$ python -q
>>> import numpy as np
>>> np.set_printoptions(suppress=True, linewidth=200)
>>> W0 = np.load("arr.npy")
>>> print(W0)
[[0 0 1 0]
 [0 0 0 1]
 [1 0 0 0]
 [0 1 0 0]]
>>> w, V = np.linalg.eigh(W0)
>>> print(w.sum(), np.trace(W0))
0.0 0
>>> print(np.round(np.linalg.eigvalsh(W0 + 3 * np.eye(4)), 2))
[2. 2. 4. 4.]
>>> print(np.round(V @ np.diag(w) @ V.T, 2) + 0)
[[0. 0. 1. 0.]
 [0. 0. 0. 1.]
 [1. 0. 0. 0.]
 [0. 1. 0. 0.]]
>>> print(np.unique(w.round(6) + 0, return_counts=True)[1])
[2 2]
>>> print(np.round(np.linalg.svd(W0, compute_uv=False), 2))
[1. 1. 1. 1.]
>>> arr = np.array([[-1.6, 0.3, 1.3, 0.7],
...     [-1.6, 0.28, 1.32, 0.68],
...     [0.4, -0.4, 1.2, -0.2]])
>>> t = np.radians(135)
>>> r_ = np.eye(4)
>>> r_[3, 3] = r_[1, 1] = np.cos(t)
>>> r_[3, 1], r_[1, 3] = -np.sin(t), np.sin(t)
>>> print(r_.round(2))
[[ 1.    0.    0.    0.  ]
 [ 0.   -0.71  0.    0.71]
 [ 0.    0.    1.    0.  ]
 [ 0.   -0.71  0.   -0.71]]
>>> M2 = arr @ r_.T
>>> print(round(np.linalg.det(r_), 2), round(np.trace(r_), 2))
1.0 0.59
>>> print(M2.round(2))
[[-1.6   0.28  1.3  -0.71]
 [-1.6   0.28  1.32 -0.68]
 [ 0.4   0.14  1.2   0.42]]
>>> print(np.round(np.linalg.svd(arr, compute_uv=False), 2), np.round(np.linalg.svd(M2, compute_uv=False), 2))
[3.13 1.3  0.02] [3.13 1.3  0.02]
>>> print(np.allclose(arr @ arr.T, M2 @ M2.T))
True
>>> print([round(float(x), 2) for x in np.linalg.svd(M2, compute_uv=False)[:3]])
[3.13, 1.3, 0.02]
>>> print(round(np.linalg.norm(M2, 2) / np.linalg.norm(M2), 2))
0.92
>>> print(np.linalg.matrix_rank(M2, rtol=0.1))
2
>>> W2 = np.sign(np.array([[-1, 1, -1, -3], [1, 1, 1, -3], [0, -3, -2, 3], [-2, 1, 0, 1]]))
>>> M2 = (np.tril(W2, -1) + np.eye(4)) @ (np.triu(W2, 1) + np.eye(4))
>>> w = np.array([2, 1, 0, -3])
>>> K = np.rint(M2 * w @ np.linalg.inv(M2)) + 0
>>> print(K)
[[  2.   1.   3.   1.]
 [ 12.  -4.   2.   6.]
 [-16.   8.   1.  -8.]
 [  2.  -3.  -4.   1.]]
>>> # rows and columns are dependent
>>> left, sv, vt = np.linalg.svd(K)
>>> print(sv.round(2) + 0)
[24.31  6.25  0.34  0.  ]
>>> M2 = left[:, :3] @ np.diag(sv[:3]) @ vt[:3]
>>> print(round(float(np.linalg.norm(K - M2) / np.linalg.norm(K)), 2))
0.0
>>> print(np.round(np.linalg.norm(K, 2) / np.linalg.norm(K), 2))
0.97
>>> print(np.linalg.lstsq(K[:-1].T, K[-1])[2])
3
>>> print(np.abs(np.diag(np.linalg.qr(K)[1])) > 1e-9)
[ True  True  True False]
>>> print(np.round(np.trace(np.linalg.pinv(K) @ K), 2))
3.0
>>> feats = np.loadtxt("layer14.csv", delimiter=",")
>>> print(feats)
[[13.76  6.59 10.89]
 [15.73  7.14  9.21]
 [13.58  6.63  9.59]
 [15.56  5.95  9.18]
 [15.58  6.25  9.13]
 [14.88  4.64 10.54]
 [14.89  5.78  7.4 ]
 [14.17  6.47  9.14]
 [13.92  6.36  9.78]
 [16.72  6.36  9.12]]
>>> W2 = feats[[5, 6]].astype(float)
>>> for _ in range(6):
...     z = np.linalg.norm(feats[:, None] - W2, axis=-1).argmin(axis=1)
...     W2 = np.array([feats[z == j].mean(axis=0) for j in range(2)])
... 
>>> print(z)
[0 1 0 1 1 0 1 0 0 1]
>>> print(np.round(W2[1] - W2[0], 2))
[ 1.63  0.16 -1.18]
>>> print(np.abs(W2[1] - W2[0]).argmax())
0
>>> print(W2.round(2))
[[14.06  6.14  9.99]
 [15.7   6.3   8.81]]
>>> m1 = np.loadtxt("x.csv", delimiter=",")
>>> print(m1)
[[-19.37  17.4  -25.48]
 [-15.54  13.76 -22.22]
 [ -4.36   3.89 -11.08]
 [ -1.94   1.95  -7.91]
 [ -1.37   1.51  -7.05]
 [  0.71  -0.07  -2.3 ]
 [  0.74  -0.11  -2.  ]
 [  0.74  -0.12  -1.88]
 [  0.7   -0.16  -1.19]
 [  0.64  -0.15  -0.96]
 [  0.61  -0.15  -0.86]
 [  0.26  -0.07  -0.24]
 [  0.03  -0.01  -0.02]
 [ -0.51   0.12   0.27]
 [ -1.6    0.33   0.45]
 [ -2.12   0.41   0.42]
 [ -2.21   0.42   0.42]
 [ -2.59   0.46   0.36]
 [ -3.33   0.51   0.2 ]
 [ -4.93   0.5   -0.36]
 [ -5.27   0.48  -0.51]
 [ -8.66  -0.2   -2.43]
 [ -9.3   -0.42  -2.88]
 [-10.45  -0.9   -3.74]
 [-11.22  -1.28  -4.36]
 [-12.41  -1.97  -5.38]
 [-13.09  -2.42  -5.99]]
>>> q, r_ = np.linalg.qr(m1)
>>> print(r_.round(2))
[[ 38.06 -13.11  31.19]
 [  0.   -18.85  19.74]
 [  0.     0.    12.03]]
>>> print(np.round(q.T @ q, 2) + 0)
[[1. 0. 0.]
 [0. 1. 0.]
 [0. 0. 1.]]
>>> print(np.allclose(r_.T @ r_, m1.T @ m1))
True
>>> print(np.round(np.abs(np.diag(r_)), 2))
[38.06 18.85 12.03]
>>> print(np.round(q @ r_, 2))
[[-19.37  17.4  -25.48]
 [-15.54  13.76 -22.22]
 [ -4.36   3.89 -11.08]
 [ -1.94   1.95  -7.91]
 [ -1.37   1.51  -7.05]
 [  0.71  -0.07  -2.3 ]
 [  0.74  -0.11  -2.  ]
 [  0.74  -0.12  -1.88]
 [  0.7   -0.16  -1.19]
 [  0.64  -0.15  -0.96]
 [  0.61  -0.15  -0.86]
 [  0.26  -0.07  -0.24]
 [  0.03  -0.01  -0.02]
 [ -0.51   0.12   0.27]
 [ -1.6    0.33   0.45]
 [ -2.12   0.41   0.42]
 [ -2.21   0.42   0.42]
 [ -2.59   0.46   0.36]
 [ -3.33   0.51   0.2 ]
 [ -4.93   0.5   -0.36]
 [ -5.27   0.48  -0.51]
 [ -8.66  -0.2   -2.43]
 [ -9.3   -0.42  -2.88]
 [-10.45  -0.9   -3.74]
 [-11.22  -1.28  -4.36]
 [-12.41  -1.97  -5.38]
 [-13.09  -2.42  -5.99]]
>>> vec = np.array([0, 2, 2])
>>> target = m1 @ vec
>>> b, lr = np.zeros(3), 1 / np.linalg.norm(m1, 2) ** 2
>>> for i in range(40):
...     b -= lr * m1.T @ (m1 @ b - target)
...     if i % 10 == 0: print(i, round(np.linalg.norm(m1 @ b - target), 2))
... 
0 21.32
10 16.82
20 13.77
30 11.31
>>> print(np.round(np.linalg.cond(m1), 2))
7.16
>>> print(b.round(2))
[0.31 1.07 1.24]
>>> Xs = (m1 - m1.mean(axis=0)) / m1.std(axis=0)
>>> print(np.round(Xs.std(axis=0), 2))
[1. 1. 1.]
>>> b = np.linalg.lstsq(np.delete(Xs, 2, axis=1), Xs[:, 2])[0]
>>> print(np.round(1 - np.var(Xs[:, 2] - np.delete(Xs, 2, axis=1) @ b), 2))
0.88
>>> print(b.round(2))
[ 0.33 -0.72]
>>> M2 = arr / np.linalg.norm(arr, axis=1, keepdims=True)
>>> C2 = M2 @ M2.T
>>> print((np.abs(C2) > 0.9).astype(int))
[[1 1 0]
 [1 1 0]
 [0 0 1]]
>>> print(np.round(np.linalg.norm(M2, axis=1), 2))
[1. 1. 1.]
>>> data = np.load("run0.npy")
>>> print(data)
[[  0.44  -8.83   0.18]
 [ -3.52  -0.28   0.06]
 [  1.42  -5.96  -0.35]
 [ -3.65 -21.77   0.14]
 [ -1.62 -12.19  -0.41]
 [ -0.62 -17.97  -0.21]
 [ -2.91   8.64  -0.36]
 [ -0.93 -25.8   -0.23]
 [ -0.11 -14.8   -0.01]
 [ -0.49   8.25   0.54]
 [ -1.07 -18.35  -0.07]
 [  2.22  -0.3    0.1 ]
 [ -2.21 -18.64  -0.21]
 [ -3.41   8.58  -0.05]
 [  2.69  -8.43   0.78]
 [ -4.09   0.56  -0.08]
 [  0.26  -5.73  -0.42]
 [  1.63   9.26   0.17]
 [  0.67   2.74  -0.83]
 [ -2.74  -1.43  -0.5 ]
 [ -1.65  14.02  -0.3 ]
 [ -0.11   8.89  -0.05]]
>>> # column 1 is much longer than the rest
>>> Xs = data - data.mean(axis=0)
>>> left, sv, vt = np.linalg.svd(Xs, full_matrices=False)
>>> print(np.abs(left[:, 0]).argmax())
7
>>> print(np.abs(vt[0]).argmax())
1
>>> print(np.round(vt[0] * np.sign(vt[0, np.abs(vt[0]).argmax()]), 2) + 0)
[0. 1. 0.]
>>> print(np.round(np.abs(vt[-1]), 2) + 0)
[0.04 0.   1.  ]
>>> print(np.round(Xs.mean(axis=0), 2) + 0)
[0. 0. 0.]
>>> print(np.round((sv ** 2).sum() ** 2 / (sv ** 4).sum(), 2))
1.06
>>> print(np.searchsorted(np.cumsum(sv ** 2) / (sv ** 2).sum(), 0.9) + 1)
1
>>> print(np.linalg.matrix_rank(Xs))
3
>>> Xs = data - data.mean(axis=0)
>>> V = np.linalg.svd(Xs)[2][:2]
>>> M2 = Xs - Xs @ V.T @ V
>>> print(np.round(M2.std(axis=0), 2) + 0)
[0.01 0.   0.33]
>>> print(np.round((Xs @ V.T).std(axis=0), 2))
[11.42  1.94]
>>> print(round(float(np.linalg.norm(M2) / np.linalg.norm(Xs)), 2))
0.03
>>> A = np.loadtxt("test0.csv", delimiter=",")
>>> print(A.round(2))
[[-0.52  0.43  0.73]
 [-0.82 -0.03 -0.57]
 [-0.22 -0.9   0.37]]
>>> M2 = np.array([[3, -3], [-1, -2], [2, -1]])
>>> print(np.round(M2.T @ A.T, 2))
[[-0.53 -3.57  0.97]
 [-0.03  3.09  2.1 ]]
>>> print(np.round(np.einsum("ik,kj->ji", A, M2), 2))
[[-0.53 -3.57  0.97]
 [-0.03  3.09  2.1 ]]
>>> print(np.round(A @ M2, 2))
[[-0.53 -0.03]
 [-3.57  3.09]
 [ 0.97  2.1 ]]
>>> M = np.loadtxt("a.csv", delimiter=",")
>>> print(M)
[[ 2.  0. -6.]
 [ 6.  2.  3.]
 [-1.  6. -9.]
 [ 8. -2. -8.]]
>>> vec = np.array([1, 0, 0])
>>> target = M @ vec
>>> print(np.round(np.linalg.lstsq(M, target)[0], 2) + 0)
[1. 0. 0.]
>>> print(target)
[ 2.  6. -1.  8.]
>>> rng = np.random.default_rng(678)
>>> target = target + 0.1 * rng.normal(size=4)
>>> print(target.round(2))
[ 2.09  6.02 -0.96  8.01]
>>> b, *_ = np.linalg.lstsq(M, target)
>>> print(np.round(M.T @ (target - M @ b), 2) + 0)
[0. 0. 0.]
>>> print([round(float(np.linalg.norm(np.linalg.solve(M.T @ M + lam * np.eye(3), M.T @ target))), 2) for lam in (0, 1, 10, 100)])
[1.0, 0.99, 0.9, 0.5]
>>> print(b.round(2) + 0)
[1. 0. 0.]
>>> print(round(float(np.linalg.norm(target - M @ b)), 2))
0.07
>>> P = M @ np.linalg.solve(M.T @ M, M.T)
>>> print(np.round((np.eye(4) - P) @ M, 2) + 0)
[[0. 0. 0.]
 [0. 0. 0.]
 [0. 0. 0.]
 [0. 0. 0.]]
>>> print(np.round(np.diag(P), 2))
[0.22 0.97 0.96 0.85]
